>>> import numpy as np
>>> import numpy.linalg as la
>>> np.set_printoptions(precision=2, suppress=True, linewidth=140, floatmode="fixed")
>>> tidy = lambda a: np.round(a, 2) + 0
>>> J = np.loadtxt("block10.csv", delimiter=",")
>>> print(J)
[[ 1.22  0.54  1.84 -0.34 -0.22]
 [ 0.69  0.41  1.50 -0.27 -0.10]
 [-0.17  0.02  0.08 -0.03  0.07]
 [-0.04  0.38  0.93  0.02  0.02]]
>>> other = np.array([[3, 6], [3, 8], [9, 5], [4, 5], [3, 0]])
>>> print(tidy(np.einsum("ik,kj->ij", J, other)))
[[19.82 19.14]
 [15.42 13.57]
 [ 0.36 -0.61]
 [ 9.53  7.55]]
>>> print(tidy(np.einsum("ij,ij->i", J, J)))
[5.33 2.98 0.04 1.01]
>>> print(tidy(np.einsum("ik,kj->ji", J, other)))
[[19.82 15.42  0.36  9.53]
 [19.14 13.57 -0.61  7.55]]
>>> print(la.matrix_rank(J @ other))
2
>>> print(np.vstack([J, other.T]).shape)
(6, 5)
>>> ang = np.radians(36)
>>> Rm = np.eye(5)
>>> Rm[4, 4] = Rm[1, 1] = np.cos(ang)
>>> Rm[4, 1], Rm[1, 4] = -np.sin(ang), np.sin(ang)
>>> print(tidy(Rm))
[[ 1.00  0.00  0.00  0.00  0.00]
 [ 0.00  0.81  0.00  0.00  0.59]
 [ 0.00  0.00  1.00  0.00  0.00]
 [ 0.00  0.00  0.00  1.00  0.00]
 [ 0.00 -0.59  0.00  0.00  0.81]]
>>> other = J @ Rm.T
>>> print(tidy(other))
[[ 1.22  0.31  1.84 -0.34 -0.50]
 [ 0.69  0.27  1.50 -0.27 -0.32]
 [-0.17  0.06  0.08 -0.03  0.04]
 [-0.04  0.32  0.93  0.02 -0.21]]
>>> print(tidy(la.svd(J, compute_uv=False)), tidy(la.svd(other, compute_uv=False)))
[3.00 0.60 0.12 0.02] [3.00 0.60 0.12 0.02]
>>> print(np.allclose(J @ J.T, other @ other.T))
True
>>> print(np.allclose(la.norm(J, axis=1), la.norm(other, axis=1)))
True
